$ ipython --no-banner

In [1]: import numpy as np

In [2]: np.set_printoptions(precision=1, suppress=True, linewidth=100, floatmode="fixed")

In [3]: arr = np.load("sample4.npy")

In [4]: print(arr)
[[9 9 4 6]
 [5 0 7 3]
 [3 0 7 9]
 [8 5 7 4]]

In [5]: W1 = np.array([[1, 2], [1, 1], [1, 2], [1, 0]])

In [6]: b = np.array([-1, 2])

In [7]: hid = np.maximum(arr @ W1 + b, 0)

In [8]: (hid > 0).astype(int)
Out[8]: 
array([[1, 1],
       [1, 1],
       [1, 1],
       [1, 1]])

In [9]: cent = np.array([[0, -2, -1], [-2, -1, -2]])

In [10]: (hid @ cent).round(6).argmax(axis=1)
Out[10]: array([0, 0, 0, 0])

In [11]: print(W1 @ cent)
[[-4 -4 -5]
 [-2 -3 -3]
 [-4 -4 -5]
 [ 0 -2 -1]]

In [12]: x0 = np.array([2, 2, 0, 1])

In [13]: rhs = arr @ x0

In [14]: rhs
Out[14]: array([42, 13, 15, 30])

In [15]: np.round(np.linalg.solve(arr, arr[:, 2]), 1) + 0
Out[15]: array([0.0, 0.0, 1.0, 0.0])

In [16]: O, evecs = np.linalg.qr(arr[:, :3])[0], np.linalg.qr(arr[:, 3:])[0]

In [17]: sig = np.linalg.svd(O.T @ evecs, compute_uv=False)

In [18]: sig
Out[18]: array([1.0])

In [19]: np.degrees(np.arccos(sig.clip(0, 1)))
Out[19]: array([10.1])

In [20]: round(float(np.linalg.norm(O @ O.T - evecs @ evecs.T, 2)), 1)
Out[20]: 1.0

In [21]: U, sig, Vt = np.linalg.svd(arr)

In [22]: np.argmax(sig[:-1] / (sig[1:] + 1e-6)) + 1
Out[22]: np.int64(3)

In [23]: sig
Out[23]: array([22.3,  8.4,  4.5,  0.4])

In [24]: other = U[:, :3] @ np.diag(sig[:3]) @ Vt[:3]

In [25]: np.round(np.linalg.norm(arr - other, 2), 1), np.round(sig[3], 1)
Out[25]: (np.float64(0.4), np.float64(0.4))

In [26]: other.round(1) + 0
Out[26]: 
array([[8.9, 9.1, 4.1, 6.0],
       [4.9, 0.1, 7.1, 3.0],
       [3.0, 0.0, 7.0, 9.0],
       [8.2, 4.9, 6.9, 4.0]])

In [27]: print(np.linalg.matrix_rank(arr, rtol=0.05))
3

In [28]: K = np.vander(np.arange(4) - 1, 4, increasing=True)

In [29]: K
Out[29]: 
array([[ 1, -1,  1, -1],
       [ 1,  0,  0,  0],
       [ 1,  1,  1,  1],
       [ 1,  2,  4,  8]])

In [30]: hat = np.triu(np.array([[3, 3, 1, 3], [-2, 3, 2, -2], [-1, -5, -1, -5], [-1, 4, 1, -5]]), 1) + np.eye(4)

In [31]: other = hat @ K @ np.linalg.inv(hat)

In [32]: other
Out[32]: 
array([[   8.0,  -18.0,   42.0,  174.0],
       [   1.0,   -5.0,    3.0,  -12.0],
       [  -4.0,    3.0,  -21.0, -126.0],
       [   1.0,   -1.0,    5.0,   28.0]])

In [33]: np.poly(other)
Out[33]: array([  1.0, -10.0,  14.0,  -2.0,  12.0])

In [34]: other = K[0, 0] * K[1:] - np.outer(K[1:, 0], K[0])

In [35]: print(other)
[[ 0  1 -1  1]
 [ 0  2  0  2]
 [ 0  3  3  9]]

In [36]: K[:, 0] / K[0, 0]
Out[36]: array([1.0, 1.0, 1.0, 1.0])

In [37]: other = np.array([[0, -1], [0, 0], [3, 0], [-4, 5]])

In [38]: np.einsum("ij->j", K)
Out[38]: array([4, 2, 6, 8])

In [39]: np.linalg.matrix_rank(np.vstack([K, other.T]))
Out[39]: np.int64(4)

In [40]: np.einsum("ik,kj->ji", K, other)
Out[40]: 
array([[  7,   0,  -1, -20],
       [ -6,  -1,   4,  39]])

In [41]: np.linalg.matrix_rank(K @ other)
Out[41]: np.int64(2)

In [42]: r0 = np.array([1, -2, 2, -1]) + 0.5

In [43]: F = np.outer(r0, r0) / (r0 @ r0)

In [44]: F.round(1) + 0
Out[44]: 
array([[ 0.2, -0.2,  0.3, -0.1],
       [-0.2,  0.2, -0.3,  0.1],
       [ 0.3, -0.3,  0.6, -0.1],
       [-0.1,  0.1, -0.1,  0.0]])

In [45]: # a projection of rank 1

In [46]: evals, evecs = np.linalg.eig(arr)

In [47]: print(np.round(np.prod(evals), 1))
330.0

In [48]: np.round(arr @ evecs[:, 0] - evals[0] * evecs[:, 0], 1) + 0
Out[48]: array([0.0, 0.0, 0.0, 0.0])

In [49]: M = np.diag(5 * np.array([-1, -1, -1])) + np.array([[0, 1, 0], [0, 3, 2], [4, 5, 5]])

In [50]: M
Out[50]: 
array([[-5,  1,  0],
       [ 0, -2,  2],
       [ 4,  5,  0]])

In [51]: other = np.array([[1, 3, 0], [1, 1, 1]])

In [52]: cent = np.kron(other, M)

In [53]: round(np.linalg.norm(cent, 2), 1), round(float(np.linalg.norm(other, 2) * np.linalg.norm(M, 2)), 1)
Out[53]: (np.float64(24.7), 24.7)

In [54]: rng = np.random.default_rng(844943)

In [55]: idx = rng.permutation(3)

In [56]: idx
Out[56]: array([2, 1, 0])

In [57]: other = M[idx][:, idx]

In [58]: other
Out[58]: 
array([[ 0,  5,  4],
       [ 2, -2,  0],
       [ 0,  1, -5]])

In [59]: np.diag(other)
Out[59]: array([ 0, -2, -5])

In [60]: round(np.linalg.det(other), 1), np.round(np.linalg.det(M[idx]), 1)
Out[60]: (np.float64(58.0), np.float64(-58.0))

In [61]: round(np.linalg.norm(M), 1)
Out[61]: np.float64(8.7)

In [62]: print(np.diff(M, axis=0))
[[ 5 -3  2]
 [ 4  7 -2]]

In [63]: np.abs(M).max()
Out[63]: np.int64(5)

In [64]: np.linalg.svd(M, compute_uv=False)
Out[64]: array([7.2, 4.5, 1.8])

In [65]: print(np.unravel_index(np.abs(M).argmax(), M.shape))
(np.int64(0), np.int64(0))

In [66]: np.count_nonzero(M)
Out[66]: np.int64(6)

In [67]: hat = np.triu(np.array([[2, 4, 3], [3, 3, 2], [4, 5, 0]]), 1) + np.eye(3)

In [68]: other = hat @ M @ np.linalg.inv(hat)

In [69]: print(np.linalg.matrix_rank(other))
3

In [70]: np.round(np.poly(other), 1) + 0
Out[70]: array([  1.0,   7.0,   0.0, -58.0])

In [71]: np.trace(other), np.trace(M)
Out[71]: (np.float64(-7.0), np.int64(-7))

In [72]: print(hat @ M - M @ hat)
[[ 12.0  27.0  21.0]
 [  8.0  10.0   4.0]
 [  0.0 -16.0 -22.0]]

In [73]: W0 = np.load("dump.npy")

In [74]: print(W0)
[[ 7.3 -3.0 -5.9]
 [ 7.0 -3.0 -5.8]
 [ 7.0 -3.1 -6.2]
 [ 6.9 -3.1 -5.9]
 [ 7.0 -2.9 -5.9]
 [ 7.0 -3.0 -5.9]
 [-4.9 -6.1  8.8]
 [-5.0 -5.9  8.9]
 [-5.1 -6.0  8.8]
 [-4.9 -6.0  8.9]
 [-4.9 -5.8  9.0]
 [-4.9 -6.0  9.0]]

In [75]: Xs = (W0 - W0.mean(axis=0)) / W0.std(axis=0)

In [76]: Xs.std(axis=0)
Out[76]: array([1.0, 1.0, 1.0])

In [77]: b = np.linalg.lstsq(np.delete(Xs, 1, axis=1), Xs[:, 1])[0]

In [78]: b
Out[78]: array([1.3, 0.3])

In [79]: np.abs(b).argmax()
Out[79]: np.int64(0)
